% python3 -q
>>> import numpy as np
>>> np.set_printoptions(precision=2, suppress=True, linewidth=120, floatmode="fixed")
>>> M2 = np.array([[0.5], [1.8], [-0.5], [-2.0]])
>>> C = np.array([[-0.3, 0.4, 1.2, 0.8]])
>>> m1 = M2 @ C
>>> m1
array([[-0.15,  0.20,  0.60,  0.40],
       [-0.54,  0.72,  2.16,  1.44],
       [ 0.15, -0.20, -0.60, -0.40],
       [ 0.60, -0.80, -2.40, -1.60]])
>>> # looks like rank 1
>>> np.round(np.linalg.det(2 * m1), 2), np.round(np.linalg.det(m1), 2)
(np.float64(0.0), np.float64(0.0))
>>> print(round(np.linalg.det(m1[::-1]), 2))
0.0
>>> x = np.array([3, -1, -2, 2])
>>> h = np.maximum(m1 @ x, 0)
>>> print(m1 * (h > 1e-9)[:, None])
[[-0.00  0.00  0.00  0.00]
 [-0.00  0.00  0.00  0.00]
 [ 0.15 -0.20 -0.60 -0.40]
 [ 0.60 -0.80 -2.40 -1.60]]
>>> print(np.flatnonzero(h > 1e-9))
[2 3]
>>> M = np.load("case16.npy")
>>> M
array([[-4, -1, -2],
       [-1, -4, -1],
       [-2, -1, -4]])
>>> vals, V = np.linalg.eig(M)
>>> vals
array([-6.73, -2.00, -3.27])
>>> print(np.round(M @ V[:, 0] - vals[0] * V[:, 0], 2) + 0)
[0.00 0.00 0.00]
>>> round(np.linalg.norm(M, 1), 2), round(np.linalg.norm(M, np.inf), 2)
(np.float64(7.0), np.float64(7.0))
>>> W0 = np.load("data.npy")
>>> W0
array([[-2.16, 18.31, -4.30],
       [-1.97, 17.16, -4.10],
       [31.49,  3.77, 39.12],
       [-1.27, 17.36, -3.65],
       [-3.34, 18.91, -3.53],
       [-1.29, 19.45, -4.19],
       [-0.93, 18.57, -3.24],
       [-3.49, 16.02, -2.10],
       [28.92,  3.77, 37.79],
       [29.08,  2.24, 34.67],
       [30.20,  3.53, 35.81],
       [-2.10, 17.59, -4.07],
       [-4.40, 19.17, -5.44],
       [32.82,  4.18, 36.03],
       [-1.62, 17.81, -3.13],
       [-1.17, 19.51, -4.28],
       [ 0.10, 17.23, -4.98],
       [-0.81, 20.03, -4.62],
       [-3.51, 18.40, -3.77],
       [-2.49, 18.54, -4.71],
       [-2.02, 19.30, -2.51],
       [27.87,  2.07, 37.16]])
>>> M2 = np.c_[W0[:, :2] @ np.array([[1, 0], [0, 2]]), np.array([-3, 4, -5, 4, 3, 5, 0, -1, 3, 3, 5, -5, 5, 4, 0, 2, 0, 3, -5, 1, -1, -1])]
>>> M2
array([[-2.16, 36.62, -3.00],
       [-1.97, 34.32,  4.00],
       [31.49,  7.54, -5.00],
       [-1.27, 34.72,  4.00],
       [-3.34, 37.82,  3.00],
       [-1.29, 38.90,  5.00],
       [-0.93, 37.14,  0.00],
       [-3.49, 32.04, -1.00],
       [28.92,  7.54,  3.00],
       [29.08,  4.48,  3.00],
       [30.20,  7.06,  5.00],
       [-2.10, 35.18, -5.00],
       [-4.40, 38.34,  5.00],
       [32.82,  8.36,  4.00],
       [-1.62, 35.62,  0.00],
       [-1.17, 39.02,  2.00],
       [ 0.10, 34.46,  0.00],
       [-0.81, 40.06,  3.00],
       [-3.51, 36.80, -5.00],
       [-2.49, 37.08,  1.00],
       [-2.02, 38.60, -1.00],
       [27.87,  4.14, -1.00]])
>>> print(np.linalg.matrix_rank(M2))
3
>>> A = np.array([[3.0, 3.0, 0.0, 0.0],
...     [-3.0, -3.0, 0.0, 0.0],
...     [0.0, 0.0, 0.0, 3.0],
...     [0.0, 0.0, 1.0, 2.0]])
>>> A
array([[ 3.00,  3.00,  0.00,  0.00],
       [-3.00, -3.00,  0.00,  0.00],
       [ 0.00,  0.00,  0.00,  3.00],
       [ 0.00,  0.00,  1.00,  2.00]])
>>> # column 1 repeats column 0
>>> left, sv, Vh = np.linalg.svd(A)
>>> V = Vh[:(sv > 1e-8).sum()]
>>> rng = np.random.default_rng(39816)
>>> x = A[0] + -2 * A[2] + rng.integers(2) * np.eye(4)[0]
>>> x
array([ 4.00,  3.00,  0.00, -6.00])
>>> np.linalg.matrix_rank(np.vstack([A, x]))
np.int64(4)
>>> np.diag(V.T @ V)
array([0.50, 0.50, 1.00, 1.00])
>>> np.round(V.T @ V, 2) + 0
array([[0.50, 0.50, 0.00, 0.00],
       [0.50, 0.50, 0.00, 0.00],
       [0.00, 0.00, 1.00, 0.00],
       [0.00, 0.00, 0.00, 1.00]])
>>> left, sv, Vh = np.linalg.svd(A)
>>> print(sv.round(2) + 0)
[6.00 3.65 0.82 0.00]
>>> M2 = left[:, :3] @ np.diag(sv[:3]) @ Vh[:3]
>>> np.linalg.matrix_rank(M2)
np.int64(3)
>>> round(np.linalg.norm(A - M2, 2), 2), round(sv[3], 2)
(np.float64(0.0), np.float64(0.0))
>>> M2 = A + rng.integers(-2, 3, (4, 3)) @ rng.integers(-2, 3, (3, 4))
>>> M2
array([[ 4.00,  2.00,  2.00, -1.00],
       [-4.00, -6.00, -6.00, -3.00],
       [-3.00, -5.00,  2.00,  0.00],
       [-4.00, -4.00,  9.00,  1.00]])
>>> np.abs(M2 - A).sum(axis=1)
array([ 5.00, 13.00, 13.00, 17.00])
>>> print(np.round(np.linalg.svd(M2 - A, compute_uv=False), 2) + 0)
[11.66  8.13  1.99  0.00]
>>> print(M2 - A)
[[ 1.00 -1.00  2.00 -1.00]
 [-1.00 -3.00 -6.00 -3.00]
 [-3.00 -5.00  2.00 -3.00]
 [-4.00 -4.00  8.00 -1.00]]
>>> F = np.loadtxt("a.csv", delimiter=",")
>>> F
array([[-0.39, -0.51],
       [ 0.83, -0.55],
       [ 0.28,  0.42],
       [-0.28, -0.51]])
>>> # orthonormal columns
>>> M2 = F + rng.integers(-2, 3, (4, 1)) @ rng.integers(-2, 3, (1, 2))
>>> M2
array([[-0.39, -0.51],
       [ 0.83, -0.55],
       [ 0.28,  0.42],
       [-0.28, -0.51]])
>>> np.linalg.svd(M2 - F, compute_uv=False)
array([0.00, 0.00])
>>> np.linalg.matrix_rank(M2 - F, tol=1e-8)
np.int64(0)
>>> np.abs(M2 - F).sum(axis=1)
array([0.00, 0.00, 0.00, 0.00])
>>> K = np.load("layer11.npy")
>>> K
array([[-2,  2, -2],
       [ 1, 19,  1],
       [ 2,  1,  1]])
>>> # column 1 dominates
>>> t3 = np.stack([K, 3 * K, K[::-1]])
>>> (t3 @ K.T).shape
(3, 3, 3)
>>> t3.sum(axis=0)
array([[-6,  9, -7],
       [ 5, 95,  5],
       [ 6,  6,  2]])
>>> np.linalg.matrix_rank(t3)
array([3, 3, 3])
>>> np.linalg.matrix_rank(t3.reshape(3, -1))
np.int64(2)
>>> P = np.triu(np.array([[0, 0, -1], [-2, 0, 1], [2, 2, 0]]), 1) + np.eye(3)
>>> M2 = P @ K @ np.linalg.inv(P)
>>> P @ K - K @ P
array([[ -2.00,  -1.00,  -5.00],
       [  2.00,   1.00, -17.00],
       [  0.00,   0.00,   1.00]])
>>> np.linalg.matrix_rank(M2)
np.int64(3)
>>> print(round(np.linalg.det(M2), 2))
40.0
>>> z = rng.permutation(3)
>>> M2 = K[:, z] * rng.choice([-1, 1], 3)
>>> M2
array([[ 2, -2, -2],
       [19,  1,  1],
       [ 1,  2,  1]])
>>> left, _, Vh = np.linalg.svd(K.T @ M2)
>>> np.round(left @ Vh, 2) + 0
array([[0.00, 1.00, 0.00],
       [1.00, 0.00, 0.00],
       [0.00, 0.00, 1.00]])
>>> np.round(np.linalg.lstsq(K, M2)[0], 2) + 0
array([[0.00, 1.00, 0.00],
       [1.00, 0.00, 0.00],
       [0.00, 0.00, 1.00]])
>>> data = np.load("m.npy")
>>> data
array([[-6,  6,  3,  0],
       [-4,  4,  2,  0],
       [ 6, -6, -3,  0]])
>>> t3 = np.stack([data, -2 * data, data[::-1]])
>>> np.einsum("bij,cij->bc", t3, t3)
array([[ 198, -396, -126],
       [-396,  792,  252],
       [-126,  252,  198]])
>>> np.linalg.matrix_rank(t3)
array([1, 1, 1])
>>> np.linalg.norm(t3, axis=(1, 2))
array([14.07, 28.14, 14.07])
>>> print(np.linalg.matrix_rank(t3.reshape(3, -1)))
2
>>> t3.sum(axis=0)
array([[ 12, -12,  -6,   0],
       [  0,   0,   0,   0],
       [-12,  12,   6,   0]])
>>> print((t3 @ data.T).shape)
(3, 3, 3)
>>> t3.shape
(3, 3, 4)
>>> rk = np.linalg.matrix_rank(data)
>>> rk
np.int64(1)
>>> null = np.linalg.svd(data)[2][rk:].T
>>> print(np.linalg.matrix_rank(data.T @ data), np.linalg.matrix_rank(data @ data.T))
1 1
>>> print(np.allclose(data @ null, 0))
True
>>> print(null.shape)
(4, 3)
>>> print(null @ null.T)
[[ 0.56  0.44  0.22  0.00]
 [ 0.44  0.56 -0.22  0.00]
 [ 0.22 -0.22  0.89  0.00]
 [ 0.00  0.00  0.00  1.00]]
